$ ipython --no-banner

In [1]: import numpy as np

In [2]: from numpy import linalg as LA

In [3]: np.set_printoptions(suppress=True, linewidth=140)

In [4]: A = np.loadtxt("out1.csv", delimiter=",")

In [5]: print(A)
[[7. 0. 0. 0. 0. 0. 0. 0. 0.]
 [0. 8. 0. 0. 0. 0. 0. 0. 0.]
 [0. 0. 2. 0. 0. 0. 0. 0. 0.]
 [0. 0. 0. 7. 0. 0. 0. 0. 0.]
 [0. 0. 0. 0. 0. 0. 0. 0. 0.]
 [0. 0. 0. 0. 0. 3. 0. 0. 0.]
 [0. 0. 0. 0. 0. 0. 6. 0. 0.]
 [0. 0. 0. 0. 0. 0. 0. 9. 0.]
 [0. 0. 0. 0. 0. 0. 0. 0. 6.]]

In [6]: r = LA.matrix_rank(A)

In [7]: print(r)
8

In [8]: null = LA.svd(A)[2][r:].T

In [9]: print(np.allclose(A @ null, 0))
True

In [10]: print(null @ null.T)
[[0. 0. 0. 0. 0. 0. 0. 0. 0.]
 [0. 0. 0. 0. 0. 0. 0. 0. 0.]
 [0. 0. 0. 0. 0. 0. 0. 0. 0.]
 [0. 0. 0. 0. 0. 0. 0. 0. 0.]
 [0. 0. 0. 0. 1. 0. 0. 0. 0.]
 [0. 0. 0. 0. 0. 0. 0. 0. 0.]
 [0. 0. 0. 0. 0. 0. 0. 0. 0.]
 [0. 0. 0. 0. 0. 0. 0. 0. 0.]
 [0. 0. 0. 0. 0. 0. 0. 0. 0.]]

In [11]: print(LA.matrix_rank(A.T @ A), LA.matrix_rank(A @ A.T))
8 8

In [12]: print(A @ null)
[[0.]
 [0.]
 [0.]
 [0.]
 [0.]
 [0.]
 [0.]
 [0.]
 [0.]]

In [13]: evals, vecs = LA.eigh(A)

In [14]: print(evals.sum(), np.trace(A))
48.0 48.0

In [15]: print(np.abs(vecs[:, -1]).round(6).argmax())
7

In [16]: print(np.round(LA.eigvalsh(A + -2 * np.eye(9)), 1))
[-2.  0.  1.  4.  4.  5.  5.  6.  7.]

In [17]: print(vecs.T @ vecs)
[[1. 0. 0. 0. 0. 0. 0. 0. 0.]
 [0. 1. 0. 0. 0. 0. 0. 0. 0.]
 [0. 0. 1. 0. 0. 0. 0. 0. 0.]
 [0. 0. 0. 1. 0. 0. 0. 0. 0.]
 [0. 0. 0. 0. 1. 0. 0. 0. 0.]
 [0. 0. 0. 0. 0. 1. 0. 0. 0.]
 [0. 0. 0. 0. 0. 0. 1. 0. 0.]
 [0. 0. 0. 0. 0. 0. 0. 1. 0.]
 [0. 0. 0. 0. 0. 0. 0. 0. 1.]]

In [18]: print(np.unique(evals.round(6) + 0, return_counts=True)[1])
[1 1 1 2 2 1 1]

In [19]: print(np.round(LA.eigvalsh(A @ A), 1))
[ 0.  4.  9. 36. 36. 49. 49. 64. 81.]

In [20]: print(vecs.T @ A @ vecs)
[[0. 0. 0. 0. 0. 0. 0. 0. 0.]
 [0. 2. 0. 0. 0. 0. 0. 0. 0.]
 [0. 0. 3. 0. 0. 0. 0. 0. 0.]
 [0. 0. 0. 6. 0. 0. 0. 0. 0.]
 [0. 0. 0. 0. 6. 0. 0. 0. 0.]
 [0. 0. 0. 0. 0. 7. 0. 0. 0.]
 [0. 0. 0. 0. 0. 0. 7. 0. 0.]
 [0. 0. 0. 0. 0. 0. 0. 8. 0.]
 [0. 0. 0. 0. 0. 0. 0. 0. 9.]]

In [21]: mat = np.array([[3, 3, 2, 0, 0],
    ...:     [3, 0, 3, 1, 2],
    ...:     [0, 0, 1, 0, 3],
    ...:     [1, 3, 3, 1, 3],
    ...:     [3, 3, 3, 1, 1],
    ...:     [3, 3, 3, 1, 1],
    ...:     [1, 3, 1, 0, 2],
    ...:     [2, 1, 1, 0, 3],
    ...:     [2, 1, 0, 3, 2],
    ...:     [0, 3, 1, 2, 3]])

In [22]: print(mat)
[[3 3 2 0 0]
 [3 0 3 1 2]
 [0 0 1 0 3]
 [1 3 3 1 3]
 [3 3 3 1 1]
 [3 3 3 1 1]
 [1 3 1 0 2]
 [2 1 1 0 3]
 [2 1 0 3 2]
 [0 3 1 2 3]]

In [23]: Xc = (mat - mat.mean(axis=0)) / mat.std(axis=0)

In [24]: print(np.argwhere(np.abs(Xc) > 2))
[[8 3]]

In [25]: print(np.round(Xc.std(axis=0), 1))
[1. 1. 1. 1. 1.]

In [26]: b = LA.lstsq(np.delete(Xc, 2, axis=1), Xc[:, 2])[0]

In [27]: print(b.round(1))
[ 0.9  0.4 -0.3  0.5]

In [28]: J = np.load("arr.npy")

In [29]: print(J)
[[ 12 -12 -12  12  12   4  -8]
 [  0   0   0   0   0   0   0]
 [  6  -6  -6   6   6   2  -4]
 [  6  -6  -6   6   6   2  -4]
 [ 15 -15 -15  15  15   5 -10]
 [  0   0   0   0   0   0   0]
 [  6  -6  -6   6   6   2  -4]]

In [30]: # rows 2 and 3 are equal

In [31]: C2 = np.cov(mat, rowvar=False)

In [32]: print(np.round(np.corrcoef(mat.T), 1) + 0)
[[ 1.   0.1  0.5  0.  -0.8]
 [ 0.1  1.   0.3  0.  -0.4]
 [ 0.5  0.3  1.  -0.2 -0.4]
 [ 0.   0.  -0.2  1.   0.1]
 [-0.8 -0.4 -0.4  0.1  1. ]]

In [33]: print(np.round(np.corrcoef(mat[:, 4], mat[:, 3])[0, 1], 1))
0.1

In [34]: print(np.round(LA.norm(J, 2) / LA.norm(J), 1))
1.0

In [35]: print([round(float(x), 1) for x in LA.svd(J, compute_uv=False)[:3]])
[51.5, 0.0, 0.0]

In [36]: r = LA.matrix_rank(J)

In [37]: print(r)
1

In [38]: null = LA.svd(J)[2][r:].T

In [39]: print([int(LA.matrix_rank(J[:i])) for i in range(1, len(J) + 1)])
[1, 1, 1, 1, 1, 1, 1]

In [40]: print(np.allclose(J @ null, 0))
True

In [41]: print((J - J.T) / 2)
[[  0.   -6.   -9.    3.   -1.5   2.   -7. ]
 [  6.    0.    3.    3.    7.5   0.    3. ]
 [  9.   -3.    0.    6.   10.5   1.    1. ]
 [ -3.   -3.   -6.    0.   -4.5   1.   -5. ]
 [  1.5  -7.5 -10.5   4.5   0.    2.5  -8. ]
 [ -2.    0.   -1.   -1.   -2.5   0.   -1. ]
 [  7.   -3.   -1.    5.    8.    1.    0. ]]

In [42]: print(np.trace(J))
23

In [43]: left, sv, VT = LA.svd(J)

In [44]: print(sv.round(1) + 0)
[51.5  0.   0.   0.   0.   0.   0. ]

In [45]: out = left[:, :1] @ np.diag(sv[:1]) @ VT[:1]

In [46]: print(round(np.abs(J - out).max(), 1))
0.0

In [47]: print(LA.matrix_rank(J, rtol=0.05))
1

In [48]: feats = np.load("mat.npy")

In [49]: print(feats.round(1) + 0)
[[ 1.   0.  -0.1 -0.1 -0.1  0. ]
 [ 0.   1.  -0.1 -0.1 -0.1  0. ]
 [-0.1 -0.1  0.3 -0.7 -0.7 -0.1]
 [-0.1 -0.1 -0.7  0.3 -0.7 -0.1]
 [-0.1 -0.1 -0.7 -0.7  0.3 -0.1]
 [ 0.   0.  -0.1 -0.1 -0.1  1. ]]

In [50]: # symmetric

In [51]: print(round(LA.eigvalsh(feats).min(), 1))
-1.0

In [52]: F = np.array([[0, 0, 0, 0, 1, 0],
    ...:     [1, 0, 0, 0, 0, 0],
    ...:     [0, 0, 0, 0, 0, 1],
    ...:     [0, 0, 1, 0, 0, 0],
    ...:     [0, 0, 0, 1, 0, 0],
    ...:     [0, 1, 0, 0, 0, 0]])

In [53]: vec = np.array([-3, 2, 3, -6, 6, 8])

In [54]: print([p for p in range(1, 25) if np.allclose(LA.matrix_power(F, p), np.eye(6))])
[6, 12, 18, 24]

In [55]: print(np.round(LA.inv(F), 1))
[[0. 1. 0. 0. 0. 0.]
 [0. 0. 0. 0. 0. 1.]
 [0. 0. 0. 1. 0. 0.]
 [0. 0. 0. 0. 1. 0.]
 [1. 0. 0. 0. 0. 0.]
 [0. 0. 1. 0. 0. 0.]]

In [56]: t3 = np.stack([F, -3 * F, F[::-1]])

In [57]: print(LA.matrix_rank(t3.reshape(3, -1)))
2

In [58]: def softmax(z):
    ...:     e = np.exp(z - z.max(axis=-1, keepdims=True))
    ...:     return e / e.sum(axis=-1, keepdims=True)
    ...: 

In [59]: print(np.round(softmax(10 * F[0]), 1) + 0)
[0. 0. 0. 0. 1. 0.]

In [60]: print(np.round(softmax(F[0] + 4), 1))
[0.1 0.1 0.1 0.1 0.4 0.1]

In [61]: scores = F @ F.T / np.sqrt(6)

In [62]: print(np.round(softmax(scores), 1))
[[0.2 0.2 0.2 0.2 0.2 0.2]
 [0.2 0.2 0.2 0.2 0.2 0.2]
 [0.2 0.2 0.2 0.2 0.2 0.2]
 [0.2 0.2 0.2 0.2 0.2 0.2]
 [0.2 0.2 0.2 0.2 0.2 0.2]
 [0.2 0.2 0.2 0.2 0.2 0.2]]

In [63]: print(np.round(softmax(scores + np.triu(np.full(scores.shape, -np.inf), 1)), 1))
[[1.  0.  0.  0.  0.  0. ]
 [0.4 0.6 0.  0.  0.  0. ]
 [0.3 0.3 0.4 0.  0.  0. ]
 [0.2 0.2 0.2 0.3 0.  0. ]
 [0.2 0.2 0.2 0.2 0.3 0. ]
 [0.2 0.2 0.2 0.2 0.2 0.2]]
